$ ipython --no-banner

In [1]: import numpy as np

In [2]: np.set_printoptions(suppress=True, linewidth=160)

In [3]: def tidy(a):
   ...:     return np.round(a, 2) + 0
   ...: 

In [4]: X = np.diag(20 * np.array([2, 0, 0, 0, -1, 2])) + np.array([[-9, -3, 3, 0, 9, -7],
   ...:     [2, 7, 6, -3, -5, 5],
   ...:     [8, 7, -8, 2, 4, 0],
   ...:     [-9, 5, -1, -5, -5, -2],
   ...:     [-2, 2, -7, 8, 3, -4],
   ...:     [-9, -9, -1, 0, -6, -8]])

In [5]: X
Out[5]: 
array([[ 31,  -3,   3,   0,   9,  -7],
       [  2,   7,   6,  -3,  -5,   5],
       [  8,   7,  -8,   2,   4,   0],
       [ -9,   5,  -1,  -5,  -5,  -2],
       [ -2,   2,  -7,   8, -17,  -4],
       [ -9,  -9,  -1,   0,  -6,  32]])

In [6]: (X + X.T) / 2
Out[6]: 
array([[ 31. ,  -0.5,   5.5,  -4.5,   3.5,  -8. ],
       [ -0.5,   7. ,   6.5,   1. ,  -1.5,  -2. ],
       [  5.5,   6.5,  -8. ,   0.5,  -1.5,  -0.5],
       [ -4.5,   1. ,   0.5,  -5. ,   1.5,  -1. ],
       [  3.5,  -1.5,  -1.5,   1.5, -17. ,  -5. ],
       [ -8. ,  -2. ,  -0.5,  -1. ,  -5. ,  32. ]])

In [7]: tidy(np.sort(np.abs(np.linalg.eigvals(X))))
Out[7]: array([ 6.1 , 14.03, 14.03, 16.33, 16.33, 39.56])

In [8]: X @ X
Out[8]: 
array([[1024,  -12,   -5,   87,  195, -492],
       [ 116,   15,   33,  -34,   77,  207],
       [ 172,  -13,  100,  -15,  -73,  -41],
       [-204,   38,   53,  -32,   12,   54],
       [-116,   13,  177, -196,  217,  -52],
       [-581, -343,  -63,  -23, -130, 1066]])

In [9]: np.allclose(X @ X.T, X.T @ X)
Out[9]: False

In [10]: np.trace(X)
Out[10]: np.int64(40)

In [11]: (X - X.T) / 2
Out[11]: 
array([[ 0. , -2.5, -2.5,  4.5,  5.5,  1. ],
       [ 2.5,  0. , -0.5, -4. , -3.5,  7. ],
       [ 2.5,  0.5,  0. ,  1.5,  5.5,  0.5],
       [-4.5,  4. , -1.5,  0. , -6.5, -1. ],
       [-5.5,  3.5, -5.5,  6.5,  0. ,  1. ],
       [-1. , -7. , -0.5,  1. , -1. ,  0. ]])

In [12]: np.allclose(X, X.T)
Out[12]: False

In [13]: rng = np.random.default_rng(9917)

In [14]: idx = rng.permutation(6)

In [15]: idx
Out[15]: array([3, 4, 1, 5, 2, 0])

In [16]: A2 = X[idx][:, idx]

In [17]: np.allclose(A2, X)
Out[17]: False

In [18]: np.trace(A2)
Out[18]: np.int64(40)

In [19]: tidy(np.sort(np.abs(np.linalg.eigvals(A2))))
Out[19]: array([ 6.1 , 14.03, 14.03, 16.33, 16.33, 39.56])

In [20]: np.diag(A2)
Out[20]: array([ -5, -17,   7,  32,  -8,  31])

In [21]: A2
Out[21]: 
array([[ -5,  -5,   5,  -2,  -1,  -9],
       [  8, -17,   2,  -4,  -7,  -2],
       [ -3,  -5,   7,   5,   6,   2],
       [  0,  -6,  -9,  32,  -1,  -9],
       [  2,   4,   7,   0,  -8,   8],
       [  0,   9,  -3,  -7,   3,  31]])

In [22]: idx = rng.permutation(6)

In [23]: A2 = X[:, idx] * rng.choice([-1, 1], 6)

In [24]: A2
Out[24]: 
array([[ -9,  -3,   0,  31,   7,  -3],
       [  5,   7,   3,   2,  -5,  -6],
       [ -4,   7,  -2,   8,   0,   8],
       [  5,   5,   5,  -9,   2,   1],
       [ 17,   2,  -8,  -2,   4,   7],
       [  6,  -9,   0,  -9, -32,   1]])

In [25]: left, _, Vh = np.linalg.svd(X.T @ A2)

In [26]: tidy(np.linalg.lstsq(X, A2)[0])
Out[26]: 
array([[ 0.,  0.,  0.,  1.,  0.,  0.],
       [ 0.,  1.,  0.,  0.,  0.,  0.],
       [ 0.,  0.,  0.,  0.,  0., -1.],
       [ 0.,  0., -1.,  0.,  0.,  0.],
       [-1.,  0.,  0.,  0.,  0.,  0.],
       [ 0.,  0.,  0.,  0., -1.,  0.]])

In [27]: idx
Out[27]: array([4, 1, 3, 0, 5, 2])

In [28]: feats = np.load("mat.npy")

In [29]: tidy(feats)
Out[29]: 
array([[-3.88, -0.65,  0.75],
       [ 0.97, -3.09,  2.35],
       [ 0.19,  2.46,  3.15]])

In [30]: r0 = np.array([0, -2, 3])

In [31]: np.correlate(X[5], X[0], "full")
Out[31]: array([  63,  -18,  -74,  -36,   42, -533,   12,  -49,  114, -282,  992])

In [32]: np.cross(X[5, :3], X[0, :3])
Out[32]: array([-30,  -4, 306])

In [33]: np.polyval(r0, X[5])
Out[33]: array([ 21,  21,   5,   3,  15, -61])

In [34]: A = np.load("block1.npy")

In [35]: tidy(A)
Out[35]: 
array([[ 0.07, -0.5 ,  0.63, -0.48, -0.33,  0.12, -0.07],
       [ 0.84,  0.08, -0.17, -0.4 ,  0.3 , -0.1 , -0.05],
       [-0.35,  0.36,  0.26, -0.33,  0.42, -0.19, -0.6 ],
       [ 0.  ,  0.26,  0.48,  0.05,  0.49,  0.39,  0.55],
       [ 0.21, -0.17,  0.02,  0.4 ,  0.13,  0.66, -0.56],
       [-0.07,  0.53, -0.22, -0.42, -0.46,  0.52,  0.01],
       [ 0.35,  0.48,  0.48,  0.4 , -0.4 , -0.27, -0.13]])

In [36]: A2 = A / np.linalg.norm(A, axis=1, keepdims=True)

In [37]: G = A2 @ A2.T

In [38]: tidy(np.linalg.norm(A2, axis=1))
Out[38]: array([1., 1., 1., 1., 1., 1., 1.])

In [39]: np.argwhere(np.triu(np.abs(G) > 0.95, 1))
Out[39]: array([], shape=(0, 2), dtype=int64)

In [40]: x0 = np.array([8, -2, 4, 1, -4, -1, -6])

In [41]: tidy(A.T @ (A @ x0))
Out[41]: array([ 8., -2.,  4.,  1., -4., -1., -6.])

In [42]: tidy(np.linalg.inv(A))
Out[42]: 
array([[ 0.07,  0.84, -0.35,  0.  ,  0.21, -0.07,  0.35],
       [-0.5 ,  0.08,  0.36,  0.26, -0.17,  0.53,  0.48],
       [ 0.63, -0.17,  0.26,  0.48,  0.02, -0.22,  0.48],
       [-0.48, -0.4 , -0.33,  0.05,  0.4 , -0.42,  0.4 ],
       [-0.33,  0.3 ,  0.42,  0.49,  0.13, -0.46, -0.4 ],
       [ 0.12, -0.1 , -0.19,  0.39,  0.66,  0.52, -0.27],
       [-0.07, -0.05, -0.6 ,  0.55, -0.56,  0.01, -0.13]])

In [43]: 7 - np.linalg.matrix_rank(A - np.eye(7), tol=1e-8)
Out[43]: np.int64(0)
